% python3 -q
>>> import numpy as np
>>> np.set_printoptions(precision=3, suppress=True, linewidth=160, legacy="1.25")
>>> tidy = lambda a: np.round(a, 3) + 0
>>> rng = np.random.default_rng(853)
>>> idx = rng.integers(0, 2, 4)
>>> W0 = np.triu((idx[:, None] == idx) & (rng.random((4, 4)) < 0.8), 1).astype(int)
>>> W0 += W0.T
>>> print(W0)
[[0 0 0 1]
 [0 0 1 0]
 [0 1 0 0]
 [1 0 0 0]]
>>> U, s, Vt = np.linalg.svd(W0, full_matrices=False)
>>> print(np.sqrt((s ** 2).sum()), tidy(np.linalg.norm(W0)))
2.0 2.0
>>> print(s / s[0])
[1. 1. 1. 1.]
>>> print(np.cumsum(s ** 2) / np.sum(s ** 2))
[0.25 0.5  0.75 1.  ]
>>> print(np.linalg.matrix_power(W0, 100))
[[1 0 0 0]
 [0 1 0 0]
 [0 0 1 0]
 [0 0 0 1]]
>>> print(tidy(np.sort(np.abs(np.linalg.eigvals(W0)))[::-1]))
[1. 1. 1. 1.]
>>> print(W0.sum(axis=1))
[1 1 1 1]
>>> pr = np.eye(4)[1]
>>> for _ in range(6):
...     pr = pr @ W0
...     print(pr.round(3))
... 
[0. 0. 1. 0.]
[0. 1. 0. 0.]
[0. 0. 1. 0.]
[0. 1. 0. 0.]
[0. 0. 1. 0.]
[0. 1. 0. 0.]
>>> print(W0 @ W0)
[[1 0 0 0]
 [0 1 0 0]
 [0 0 1 0]
 [0 0 0 1]]
>>> print(np.trace(W0 @ W0 @ W0) // 6)
0
>>> print(W0.sum(axis=0))
[1 1 1 1]
>>> print(np.argwhere(np.triu(W0)))
[[0 3]
 [1 2]]
>>> low = np.diag(W0.sum(axis=1)) - W0
>>> print(low @ np.ones(4))
[0. 0. 0. 0.]
>>> print(round(np.linalg.det(low[1:, 1:])))
0
>>> print(low)
[[ 1  0  0 -1]
 [ 0  1 -1  0]
 [ 0 -1  1  0]
 [-1  0  0  1]]
>>> O, Rm = np.linalg.qr(W0)
>>> print(abs(Rm[0, 0]), tidy(np.linalg.norm(W0[:, 0])))
1.0 1.0
>>> print(np.trace(O @ O.T))
4.0
>>> print(Rm)
[[-1.  0.  0.  0.]
 [ 0. -1.  0.  0.]
 [ 0.  0. -1.  0.]
 [ 0.  0.  0. -1.]]
>>> print(np.abs(np.diag(Rm)))
[1. 1. 1. 1.]
>>> x = np.array([2, 3, -9, -3])
>>> print(tidy(np.linalg.norm(x)), tidy(np.linalg.norm(W0 @ x)))
10.149 10.149
>>> print(4 - np.linalg.matrix_rank(W0 - np.eye(4), tol=1e-8))
2
>>> print(W0.T @ (W0 @ x))
[ 2  3 -9 -3]
>>> F = np.eye(4, dtype=int)[rng.permutation(4)] * np.array([3, 2, 3, 2])
>>> print(F)
[[0 2 0 0]
 [3 0 0 0]
 [0 0 3 0]
 [0 0 0 2]]
>>> idx = rng.permutation(4)
>>> print(idx)
[1 2 3 0]
>>> other = F[idx][:, idx]
>>> print(np.allclose(other, F))
False
>>> print(np.trace(other))
5
